In [1]: import numpy as np

In [2]: import numpy.linalg as la

In [3]: np.set_printoptions(precision=2, suppress=True, linewidth=160)

In [4]: K = np.load("sample7.npy")

In [5]: K
Out[5]: 
array([[ 2, -1,  0, -2],
       [-1, -1,  2,  1],
       [-1, -1,  2,  1]])

In [6]: np.abs(np.diag(la.qr(K)[1])) > 1e-9
Out[6]: array([ True,  True, False])

In [7]: np.allclose(K[:-1].T @ la.lstsq(K[:-1].T, K[-1])[0], K[-1])
Out[7]: True

In [8]: rk = la.matrix_rank(K)

In [9]: rk
Out[9]: np.int64(2)

In [10]: ns = la.svd(K)[2][rk:].T

In [11]: [int(la.matrix_rank(K[:, :j + 1])) for j in range(4)]
Out[11]: [1, 2, 2, 2]

In [12]: la.matrix_rank(K.T @ K), la.matrix_rank(K @ K.T)
Out[12]: (np.int64(2), np.int64(2))

In [13]: [int(la.matrix_rank(np.delete(K, i, axis=0))) for i in range(3)]
Out[13]: [1, 2, 2]

In [14]: ns @ ns.T
Out[14]: 
array([[ 0.54,  0.15,  0.11,  0.46],
       [ 0.15,  0.59,  0.44, -0.15],
       [ 0.11,  0.44,  0.33, -0.11],
       [ 0.46, -0.15, -0.11,  0.54]])

In [15]: la.cond(K) > 100
Out[15]: np.True_

In [16]: round(la.norm(K, 2) / la.norm(K), 2)
Out[16]: np.float64(0.85)

In [17]: feats = np.loadtxt("dump.csv", delimiter=",")

In [18]: feats
Out[18]: 
array([[1.  , 0.7 , 0.49],
       [0.7 , 1.  , 0.7 ],
       [0.49, 0.7 , 1.  ]])

In [19]: r0 = np.array([-2, 0])

In [20]: np.polyval(r0, K[1])
Out[20]: array([ 2,  2, -4, -2])

In [21]: np.cross(K[1, :3], K[2, :3])
Out[21]: array([0, 0, 0])

In [22]: np.correlate(K[1], K[2], "full")
Out[22]: array([-1, -3,  1,  7,  1, -3, -1])

In [23]: W0 = np.load("a.npy")

In [24]: W0
Out[24]: 
array([[ 2., -2.,  0.,  0.],
       [-2., -3., -2.,  0.],
       [ 0., -2.,  3., -2.],
       [ 0.,  0., -2.,  0.]])

In [25]: # symmetric, so the eigenvalues are real

In [26]: r0, v = W0[3], W0[1]

In [27]: r0 @ r0
Out[27]: np.float64(4.0)

In [28]: r0 @ v
Out[28]: np.float64(4.0)

In [29]: pr = (r0 @ v) / (r0 @ r0) * r0

In [30]: round(float(la.norm(r0 + v) ** 2 + la.norm(r0 - v) ** 2), 2)
Out[30]: 42.0

In [31]: np.outer(r0, v)
Out[31]: 
array([[-0., -0., -0.,  0.],
       [-0., -0., -0.,  0.],
       [ 4.,  6.,  4., -0.],
       [-0., -0., -0.,  0.]])

In [32]: la.matrix_rank(np.outer(r0, v))
Out[32]: np.int64(1)

In [33]: (v - pr) @ r0
Out[33]: np.float64(0.0)

In [34]: pr
Out[34]: array([ 0.,  0., -2.,  0.])

In [35]: v - pr
Out[35]: array([-2., -3.,  0.,  0.])

In [36]: E = np.load("x.npy")

In [37]: E
Out[37]: 
array([[ 1,  0,  0,  0],
       [-2,  1,  0,  0],
       [-2,  3,  1,  0],
       [-3,  1,  1,  1]])

In [38]: round(float(la.norm(E)), 2)
Out[38]: 5.66

In [39]: E.shape
Out[39]: (4, 4)

In [40]: E.sum(axis=1)
Out[40]: array([ 1, -1,  2,  0])

In [41]: np.unravel_index(np.abs(E).argmax(), E.shape)
Out[41]: (np.int64(2), np.int64(1))

In [42]: A2 = np.array([[-1, 3], [2, -1], [-2, 2]])

In [43]: A = A2.T @ A2

In [44]: A
Out[44]: 
array([[ 9, -9],
       [-9, 14]])

In [45]: # symmetric

In [46]: w, vecs = la.eigh(A)

In [47]: x0 = np.array([5, -1])

In [48]: x0 @ A @ x0
Out[48]: np.int64(329)

In [49]: round(x0 @ A @ x0 / (x0 @ x0), 2), round(w[0], 2), np.round(w[-1], 2)
Out[49]: (np.float64(12.65), np.float64(2.16), np.float64(20.84))

In [50]: (np.sign(vecs[:, -1].round(6)) == np.sign(vecs[0, -1].round(6))).astype(int)
Out[50]: array([1, 0])

In [51]: rng = np.random.default_rng(13583)

In [52]: A2 = A + rng.integers(-2, 3, (2, 1)) @ rng.integers(-2, 3, (1, 2))

In [53]: A2
Out[53]: 
array([[10, -8],
       [-7, 16]])

In [54]: A2 - A
Out[54]: 
array([[1, 1],
       [2, 2]])

In [55]: la.norm(A2, axis=0)
Out[55]: array([12.21, 17.89])

In [56]: np.round(la.norm(A2, 2), 2)
Out[56]: np.float64(21.09)

In [57]: A2[1] @ A2[0]
Out[57]: np.int64(-198)

In [58]: la.norm(A2, axis=1).argmax()
Out[58]: np.int64(1)

In [59]: round(float(la.norm(A2[1], 1)), 2), np.round(la.norm(A2[1], np.inf), 2)
Out[59]: (23.0, np.float64(16.0))

In [60]: np.round(la.norm(A2, 1), 2), round(la.norm(A2, np.inf), 2)
Out[60]: (np.float64(24.0), np.float64(23.0))

In [61]: round(float(la.norm(A2) ** 2 / la.norm(A2, 2) ** 2), 2)
Out[61]: 1.05

In [62]: w, vecs = la.eig(A)

In [63]: round(np.prod(w), 2)
Out[63]: np.float64(45.0)

In [64]: w
Out[64]: array([ 2.16, 20.84])

In [65]: np.sort(la.eigvals(la.inv(A)))
Out[65]: array([0.05, 0.46])

In [66]: np.round(A @ vecs[:, 0] - w[0] * vecs[:, 0], 2) + 0
Out[66]: array([0., 0.])

In [67]: X = np.load("run12.npy")

In [68]: X
Out[68]: 
array([[ 0,  2,  0,  0],
       [ 0,  0, -1,  1],
       [ 0,  0,  0, -3],
       [ 0,  0,  0,  0]])

In [69]: proj = np.triu(np.array([[3, 1, 3, 0], [2, 3, 2, 3], [3, 0, 0, 1], [1, 3, 1, 2]]), 1) + np.eye(4)

In [70]: A2 = proj @ X @ la.inv(proj)

In [71]: np.trace(A2), np.trace(X)
Out[71]: (np.float64(0.0), np.int64(0))

In [72]: A2
Out[72]: 
array([[ 0.,  2., -5., -9.],
       [ 0.,  0., -1., -4.],
       [ 0.,  0.,  0., -3.],
       [ 0.,  0.,  0.,  0.]])

In [73]: round(float(la.det(A2)), 2)
Out[73]: 0.0

In [74]: X @ X
Out[74]: 
array([[ 0,  0, -2,  2],
       [ 0,  0,  0,  3],
       [ 0,  0,  0,  0],
       [ 0,  0,  0,  0]])

In [75]: la.matrix_power(X - np.diag(np.diag(X)), 4)
Out[75]: 
array([[0, 0, 0, 0],
       [0, 0, 0, 0],
       [0, 0, 0, 0],
       [0, 0, 0, 0]])

In [76]: la.matrix_rank(X - X[0, 0] * np.eye(4))
Out[76]: np.int64(3)

In [77]: left, sig, VT = la.svd(X)

In [78]: sig
Out[78]: array([3.18, 2.  , 0.94, 0.  ])

In [79]: A2 = left[:, :3] @ np.diag(sig[:3]) @ VT[:3]

In [80]: la.matrix_rank(A2)
Out[80]: np.int64(3)

In [81]: round(float(la.norm(X - A2, 2)), 2), sig[3]
Out[81]: (0.0, np.float64(0.0))

In [82]: left, sig, VT = la.svd(X)

In [83]: vecs = VT[:(sig > 1e-8).sum()]

In [84]: x0 = X[3] + 4 * X[0] + rng.integers(2) * np.eye(4)[0]

In [85]: x0
Out[85]: array([0., 8., 0., 0.])

In [86]: np.diag(vecs.T @ vecs)
Out[86]: array([0., 1., 1., 1.])

In [87]: round(la.norm(x0 - vecs.T @ vecs @ x0), 2)
Out[87]: np.float64(0.0)

In [88]: round(float(la.norm(X, 2) / la.norm(X)), 2)
Out[88]: 0.82

In [89]: np.argsort(-la.norm(X, axis=0).round(6), kind="stable")[:3]
Out[89]: array([3, 1, 2])

In [90]: la.cond(X) > 100
Out[90]: np.True_

In [91]: F = np.array([[16.65, 4.0, -7.49, 3.31],
    ...:     [6.4, -0.24, 13.93, 10.14],
    ...:     [-0.73, 16.31, 4.55, -1.06]])

In [92]: W = np.array([[-6, 2, 9], [5, 6, 7], [0, 1, -5], [4, -2, 9]])

In [93]: coef = np.array([-3, 3, -2])

In [94]: act = np.maximum(F @ W + coef, 0)

In [95]: act
Out[95]: 
array([[  0.  ,  46.19, 243.09],
       [  0.  ,   8.01,  75.53],
       [ 78.69, 106.07,  73.31]])

In [96]: la.matrix_rank(act)
Out[96]: np.int64(3)

In [97]: (act > 0).astype(int)
Out[97]: 
array([[0, 1, 1],
       [0, 1, 1],
       [1, 1, 1]])

In [98]: W2 = np.array([[4, -1, -6], [2, -4, 0], [-3, -5, 8]])

In [99]: act @ W2
Out[99]: 
array([[ -636.89, -1400.21,  1944.72],
       [ -210.57,  -409.69,   604.24],
       [  306.97,  -869.52,   114.34]])

In [100]: (act @ W2).round(6).argmax(axis=1)
Out[100]: array([2, 2, 0])

In [101]: W @ W2
Out[101]: 
array([[-47, -47, 108],
       [ 11, -64,  26],
       [ 17,  21, -40],
       [-15, -41,  48]])

In [102]: A2 = np.array([[-3, 3, -1], [-1, -2, 5], [3, -4, -3], [-1, -3, 4]])

In [103]: la.matrix_rank(F @ A2)
Out[103]: np.int64(3)

In [104]: F @ A2
Out[104]: 
array([[-79.73,  61.98,  39.06],
       [ 12.69, -66.46,  -8.83],
       [  0.59, -49.83,  64.39]])

In [105]: np.einsum("ik,kj->ji", F, A2)
Out[105]: 
array([[-79.73,  12.69,   0.59],
       [ 61.98, -66.46, -49.83],
       [ 39.06,  -8.83,  64.39]])

In [106]: np.einsum("ij,ij->i", F, F)
Out[106]: array([360.28, 337.88, 288.38])

In [107]: np.einsum("ik,kj->ij", F, A2)
Out[107]: 
array([[-79.73,  61.98,  39.06],
       [ 12.69, -66.46,  -8.83],
       [  0.59, -49.83,  64.39]])

In [108]: np.vstack([F, A2.T]).shape
Out[108]: (6, 4)

In [109]: np.einsum("ij->j", F)
Out[109]: array([22.32, 20.07, 10.99, 12.39])

In [110]: A2.T @ F.T
Out[110]: 
array([[-79.73,  12.69,   0.59],
       [ 61.98, -66.46, -49.83],
       [ 39.06,  -8.83,  64.39]])

In [111]: data = np.arange(12).reshape(3, 4) + 2

In [112]: data
Out[112]: 
array([[ 2,  3,  4,  5],
       [ 6,  7,  8,  9],
       [10, 11, 12, 13]])

In [113]: data @ la.pinv(data) @ data
Out[113]: 
array([[ 2.,  3.,  4.,  5.],
       [ 6.,  7.,  8.,  9.],
       [10., 11., 12., 13.]])

In [114]: try:
     ...:     la.inv(data)
     ...: except la.LinAlgError as e:
     ...:     print("failed:", e)
     ...: 
failed: Last 2 dimensions of the array must be square

In [115]: ang = np.radians(30)

In [116]: R = np.eye(4)

In [117]: R[3, 3] = R[1, 1] = np.cos(ang)

In [118]: R[3, 1], R[1, 3] = -np.sin(ang), np.sin(ang)

In [119]: R
Out[119]: 
array([[ 1.  ,  0.  ,  0.  ,  0.  ],
       [ 0.  ,  0.87,  0.  ,  0.5 ],
       [ 0.  ,  0.  ,  1.  ,  0.  ],
       [ 0.  , -0.5 ,  0.  ,  0.87]])

In [120]: A2 = data @ R.T

In [121]: np.allclose(data @ data.T, A2 @ A2.T)
Out[121]: True

In [122]: np.allclose(la.norm(data, axis=1), la.norm(A2, axis=1))
Out[122]: True

In [123]: np.round(la.svd(data, compute_uv=False), 2) + 0, np.round(la.svd(A2, compute_uv=False), 2) + 0
Out[123]: (array([28.56,  1.53,  0.  ]), array([28.56,  1.53,  0.  ]))

In [124]: A2
Out[124]: 
array([[ 2.  ,  5.1 ,  4.  ,  2.83],
       [ 6.  , 10.56,  8.  ,  4.29],
       [10.  , 16.03, 12.  ,  5.76]])
